In [1]: import numpy as np

In [2]: np.set_printoptions(precision=2, suppress=True, linewidth=140, legacy="1.25")

In [3]: def tidy(a):
   ...:     return np.round(a, 2) + 0
   ...: 

In [4]: X = np.array([[-1.6, -0.9, 0.5, -1.4, 0.1],
   ...:     [-1.8, -1.2, -1.1, -0.9, -0.7],
   ...:     [0.0, -1.9, -0.2, -1.0, 0.4],
   ...:     [-0.3, 0.1, 0.1, -0.5, -0.1],
   ...:     [0.9, 0.4, 0.4, -1.8, -1.6],
   ...:     [-0.33, 0.07, 0.11, -0.5, -0.1]])

In [5]: C2 = X.T @ X

In [6]: np.allclose(C2, C2.T)
Out[6]: True

In [7]: (X @ X.T).shape
Out[7]: (6, 6)

In [8]: x = np.array([1, 2, 2, 3, 4])

In [9]: rhs = X @ x

In [10]: b, lr = np.zeros(5), 1 / np.linalg.norm(X, 2) ** 2

In [11]: for i in range(25):
    ...:     b -= lr * X.T @ (X @ b - rhs)
    ...:     if i % 5 == 0: print(i, round(np.linalg.norm(X @ b - rhs), 2))
    ...: 
0 4.9
5 1.77
10 0.89
15 0.46
20 0.25

In [12]: tidy(b)
Out[12]: array([0.98, 1.75, 2.23, 3.29, 3.64])

In [13]: x = np.array([0, -3, -1, -2, 0])

In [14]: rhs = X @ x

In [15]: tidy(np.linalg.lstsq(X, rhs)[0])
Out[15]: array([ 0., -3., -1., -2.,  0.])

In [16]: tidy(np.linalg.solve(X.T @ X, X.T @ rhs))
Out[16]: array([ 0., -3., -1., -2.,  0.])

In [17]: tidy(np.linalg.pinv(X) @ X)
Out[17]: 
array([[1., 0., 0., 0., 0.],
       [0., 1., 0., 0., 0.],
       [0., 0., 1., 0., 0.],
       [0., 0., 0., 1., 0.],
       [0., 0., 0., 0., 1.]])

In [18]: rng = np.random.default_rng(99)

In [19]: rhs = rhs + 0.05 * rng.normal(size=6)

In [20]: tidy(rhs)
Out[20]: array([5.  , 6.48, 7.9 , 0.63, 1.91, 0.76])

In [21]: b, *_ = np.linalg.lstsq(X, rhs)

In [22]: b.round()
Out[22]: array([ 0., -3., -1., -2.,  0.])

In [23]: tidy(b)
Out[23]: array([ 0.01, -2.82, -1.21, -2.19,  0.27])

In [24]: tidy(np.linalg.norm(rhs - X @ b))
Out[24]: 0.04

In [25]: other = np.c_[X[:, :4] @ np.array([[4, 1, 3, 6], [7, 6, 2, 7], [0, 0, 2, 2], [0, 0, 2, 4]]), np.array([5, 2, -1, -2, -5, -2])]

In [26]: tidy(other)
Out[26]: 
array([[-12.7 ,  -7.  ,  -8.4 , -20.5 ,   5.  ],
       [-15.6 ,  -9.  , -11.8 , -25.  ,   2.  ],
       [-13.3 , -11.4 ,  -6.2 , -17.7 ,  -1.  ],
       [ -0.5 ,   0.3 ,  -1.5 ,  -2.9 ,  -2.  ],
       [  6.4 ,   3.3 ,   0.7 ,   1.8 ,  -5.  ],
       [ -0.83,   0.09,  -1.63,  -3.27,  -2.  ]])

In [27]: tidy(np.linalg.norm(np.linalg.qr(X)[0].T @ other, axis=0) ** 2 / ((other ** 2).sum(axis=0) + 1e-12))
Out[27]: array([1., 1., 1., 1., 1.])

In [28]: np.linalg.matrix_rank(other)
Out[28]: 5

In [29]: F = np.load("sample12.npy")

In [30]: F
Out[30]: 
array([[ 0.28, -0.69,  0.14,  0.  ],
       [ 0.52,  0.98, -0.47,  0.7 ],
       [ 0.7 ,  0.43, -0.18,  0.55],
       [ 0.93,  0.99, -0.56,  0.74],
       [ 0.58, -0.58,  0.06,  0.29],
       [-0.75, -0.98,  0.53, -0.8 ],
       [ 0.54,  0.56, -0.17,  0.37],
       [ 0.  , -0.11,  0.07, -0.3 ],
       [ 0.44,  0.88, -0.27,  0.29],
       [ 0.84, -0.14, -0.14,  0.75],
       [ 0.91,  0.31, -0.22,  0.76],
       [ 0.12,  0.  ,  0.08, -0.45],
       [-0.32, -0.96,  0.36, -0.27],
       [-0.09, -0.72,  0.21, -0.34],
       [ 0.26,  0.54, -0.19,  0.49],
       [ 0.64, -0.55,  0.04,  0.36],
       [ 0.74,  0.99, -0.53,  0.66],
       [-0.49, -0.81,  0.24, -0.35],
       [ 0.69,  0.98, -0.47,  0.62],
       [-0.62, -0.99,  0.47, -0.52],
       [-0.67, -0.98,  0.45, -0.55],
       [ 0.35, -0.75,  0.13,  0.19],
       [-0.42, -0.98,  0.45, -0.49]])

In [31]: cen = F - F.mean(axis=1)
Traceback (most recent call last):
  Cell In[31], line 1
    cen = F - F.mean(axis=1)
ValueError: operands could not be broadcast together with shapes (23,4) (23,) 


In [32]: cen = F - F.mean(axis=0)

In [33]: U, sv, VT = np.linalg.svd(cen, full_matrices=False)

In [34]: tidy(VT[0] * np.sign(VT[0, np.abs(VT[0]).argmax()]))
Out[34]: array([ 0.47,  0.69, -0.31,  0.45])

In [35]: tidy(cen.mean(axis=0))
Out[35]: array([0., 0., 0., 0.])

In [36]: (np.sign(U[:, 0]) == np.sign(U[0, 0])).astype(int)
Out[36]: array([1, 0, 0, 0, 1, 1, 0, 1, 0, 0, 0, 1, 1, 1, 0, 1, 0, 1, 0, 1, 1, 1, 1])

In [37]: np.linalg.matrix_rank(cen)
Out[37]: 4

In [38]: tidy(sv)
Out[38]: array([4.93, 1.69, 0.6 , 0.24])

In [39]: tidy((sv ** 2).sum() ** 2 / (sv ** 4).sum())
Out[39]: 1.27

In [40]: W0 = np.array([[1, 1, -3, -2], [-2, -2, 0, -1], [3, 3, 3, 1], [5, 5, -3, 0]])

In [41]: W0
Out[41]: 
array([[ 1,  1, -3, -2],
       [-2, -2,  0, -1],
       [ 3,  3,  3,  1],
       [ 5,  5, -3,  0]])

In [42]: # columns 0 and 1 are equal

In [43]: T = np.stack([W0, 4 * W0, W0[::-1]])

In [44]: np.linalg.matrix_rank(T.reshape(3, -1))
Out[44]: 2

In [45]: (T @ W0.T).shape
Out[45]: (3, 4, 4)

In [46]: U, sv, VT = np.linalg.svd(W0)

In [47]: evecs = VT[:(sv > 1e-8).sum()]

In [48]: x = W0[0] + 5 * W0[1] + rng.integers(2) * np.eye(4)[2]

In [49]: x
Out[49]: array([-9., -9., -2., -7.])

In [50]: np.allclose(evecs.T @ evecs @ x, x)
Out[50]: True

In [51]: tidy(np.diag(evecs.T @ evecs))
Out[51]: array([0.5, 0.5, 1. , 1. ])
